In [1]: import numpy as np

In [2]: import numpy.linalg as la

In [3]: np.set_printoptions(precision=2, suppress=True, linewidth=140)

In [4]: F = np.load("arr.npy")

In [5]: print(F)
[[  1.   -1.2   0.3]
 [-12.   -2.   46. ]
 [  0.6   0.1  -0.7]
 [ -1.3  -0.2   0.8]
 [  0.9  -0.4  -0.3]
 [ -0.6   0.9   0.4]
 [ -1.   -1.    1.6]
 [ -0.8   0.   -1.1]
 [  0.6   1.5  -1.1]
 [ -0.1   0.1   1. ]
 [  0.9   0.8  -0.7]
 [  0.7   0.5  -0.8]
 [ -0.4   0.9   1. ]
 [ -0.5   0.1  -0.1]]

In [6]: print(np.argsort(-la.norm(F, axis=0).round(6), kind="stable")[:3])
[2 0 1]

In [7]: print(la.cond(F) > 100)
False

In [8]: cov = F.T @ F

In [9]: print(la.matrix_rank(cov))
3

In [10]: print(la.svd(F, compute_uv=False) ** 2)
[2276.07    7.19    5.7 ]

In [11]: cov = np.cov(F, rowvar=False)

In [12]: print(F.std(axis=0))
[ 3.18  0.9  11.87]

In [13]: print(cov.shape)
(3, 3)

In [14]: print(np.median(F, axis=0))
[-0.25  0.1   0.1 ]

In [15]: print(cov)
[[ 10.9    1.91 -39.77]
 [  1.91   0.88  -7.36]
 [-39.77  -7.36 151.73]]

In [16]: print(np.polyfit(F[:, 0], F[:, 1], 1))
[0.18 0.16]

In [17]: data = np.load("case19.npy")

In [18]: print(data)
[[-0.99 -1.87 -2.12]
 [-0.99 -1.87  2.12]
 [-2.65  1.41  0.  ]]

In [19]: U, sig, vt = la.svd(data, full_matrices=False)

In [20]: print(np.allclose(U * sig @ vt, data))
True

In [21]: print(sig)
[3. 3. 3.]

In [22]: print(np.round(U.T @ U, 2) + 0)
[[1. 0. 0.]
 [0. 1. 0.]
 [0. 0. 1.]]

In [23]: print((sig > 1e-8).sum())
3

In [24]: print(np.round(U.T @ data @ vt.T, 2) + 0)
[[3. 0. 0.]
 [0. 3. 0.]
 [0. 0. 3.]]

In [25]: print(round(np.sqrt((sig ** 2).sum()), 2), round(float(la.norm(data)), 2))
5.2 5.2

In [26]: print(np.cumsum(sig ** 2) / np.sum(sig ** 2))
[0.33 0.67 1.  ]

In [27]: M2 = data / np.sqrt((data ** 2).mean(axis=1, keepdims=True))

In [28]: print(la.norm(M2, axis=1))
[1.73 1.73 1.73]

In [29]: print(la.matrix_rank(data - data.mean(axis=1, keepdims=True)))
2

In [30]: print(np.round(data @ data.T, 2) + 0)
[[9. 0. 0.]
 [0. 9. 0.]
 [0. 0. 9.]]

In [31]: hat = np.triu(np.array([[-3, -2, 1], [1, -3, -1], [1, 0, 0]]), 1) + np.eye(3)

In [32]: M2 = hat @ data @ la.inv(hat)

In [33]: print(la.matrix_rank(M2))
3

In [34]: print(hat @ data - data @ hat)
[[-0.66  3.17 -5.12]
 [ 2.65 -3.39 -0.88]
 [ 0.   -5.3   4.06]]

In [35]: E = np.loadtxt("m.csv", delimiter=",")

In [36]: print(E)
[[0. 0. 0.]
 [0. 0. 0.]
 [0. 0. 0.]
 [0. 0. 0.]
 [0. 0. 0.]
 [0. 0. 0.]
 [0. 0. 0.]
 [0. 0. 0.]
 [0. 0. 0.]
 [0. 0. 0.]
 [0. 0. 0.]
 [0. 0. 0.]
 [0. 0. 0.]
 [0. 3. 3.]]

In [37]: rk = la.matrix_rank(E)

In [38]: print(rk)
1

In [39]: ns = la.svd(E)[2][rk:].T

In [40]: print(ns @ ns.T)
[[ 1.   0.   0. ]
 [ 0.   0.5 -0.5]
 [ 0.  -0.5  0.5]]

In [41]: print([int(la.matrix_rank(E[:, :j + 1])) for j in range(3)])
[0, 1, 1]

In [42]: print(ns.shape)
(3, 2)

In [43]: M = np.load("run1.npy")

In [44]: print(M)
[[ 2  0  0]
 [ 0 -3  0]
 [-3 -3 -3]]

In [45]: print(np.einsum("ij,ji->", M, M))
22

In [46]: print(np.einsum("ii->", M))
-4

In [47]: mat = np.load("sample2.npy")

In [48]: print(mat)
[[ 0.69  9.69  3.41  0.14]
 [ 4.29  3.92  5.91  0.65]
 [ 1.69  8.95  1.08 -0.26]
 [ 0.88 10.22  4.6   0.27]
 [ 1.77  1.2   4.08 -0.07]
 [ 0.75  9.48  4.98 -0.32]
 [ 1.96  4.96  3.23 -1.01]
 [ 1.9  10.48  2.73 -0.54]
 [ 2.37 10.48  3.94  0.82]
 [ 1.76 11.22  5.03 -1.44]
 [-2.92  2.49 11.58 -0.22]
 [-2.72  3.87  8.24 -0.27]
 [ 3.79  3.7   4.56  0.27]
 [ 3.6   5.14  4.96  0.52]
 [-3.37  2.8  11.69 -1.16]]

In [49]: cov = np.cov(mat, rowvar=False)

In [50]: print(np.argsort(-mat.std(axis=0).round(6), kind="stable"))
[1 2 0 3]

In [51]: print(cov.shape)
(4, 4)

In [52]: print(np.corrcoef(mat.T))
[[ 1.    0.24 -0.74  0.45]
 [ 0.24  1.   -0.56 -0.03]
 [-0.74 -0.56  1.   -0.21]
 [ 0.45 -0.03 -0.21  1.  ]]

In [53]: print(la.eigvalsh(cov)[::-1])
[18.81  7.15  1.4   0.32]

In [54]: Xs = mat - mat.mean(axis=0)

In [55]: vecs = la.svd(Xs)[2][:3]

In [56]: M2 = Xs - Xs @ vecs.T @ vecs

In [57]: print(np.round(np.cov(Xs @ vecs.T, rowvar=False), 2) + 0)
[[18.81  0.    0.  ]
 [ 0.    7.15  0.  ]
 [ 0.    0.    1.4 ]]

In [58]: print(np.diag(vecs.T @ vecs))
[0.96 1.   0.99 0.05]

In [59]: print(np.round(M2.std(axis=0), 2) + 0)
[0.11 0.   0.04 0.54]

In [60]: Xs = (mat - mat.mean(axis=0)) / mat.std(axis=0)

In [61]: print(Xs.std(axis=0))
[1. 1. 1. 1.]

In [62]: print(np.argwhere(np.abs(Xs) > 2))
[[10  2]
 [14  2]]

In [63]: b = la.lstsq(np.delete(Xs, 2, axis=1), Xs[:, 2])[0]

In [64]: print(np.abs(b).argmax())
0

In [65]: print(round(1 - np.var(Xs[:, 2] - np.delete(Xs, 2, axis=1) @ b), 2))
0.7

In [66]: dist = la.norm(mat[:, None] - mat[None], axis=-1)

In [67]: print(dist.mean(axis=1).argmax())
14

In [68]: arr = np.arange(20).reshape(4, 5) + 4

In [69]: print(arr)
[[ 4  5  6  7  8]
 [ 9 10 11 12 13]
 [14 15 16 17 18]
 [19 20 21 22 23]]

In [70]: print(la.lstsq(arr[:-1].T, arr[-1])[2])
2

In [71]: rk = la.matrix_rank(arr)

In [72]: print(rk)
2

In [73]: ns = la.svd(arr)[2][rk:].T

In [74]: print([int(la.matrix_rank(np.delete(arr, i, axis=0))) for i in range(4)])
[2, 2, 2, 2]

In [75]: print(np.round(ns @ ns.T, 2) + 0)
[[ 0.4 -0.4 -0.2  0.   0.2]
 [-0.4  0.7 -0.2 -0.1  0. ]
 [-0.2 -0.2  0.8 -0.2 -0.2]
 [ 0.  -0.1 -0.2  0.7 -0.4]
 [ 0.2  0.  -0.2 -0.4  0.4]]

In [76]: print(np.round(arr @ ns, 2) + 0)
[[0. 0. 0.]
 [0. 0. 0.]
 [0. 0. 0.]
 [0. 0. 0.]]
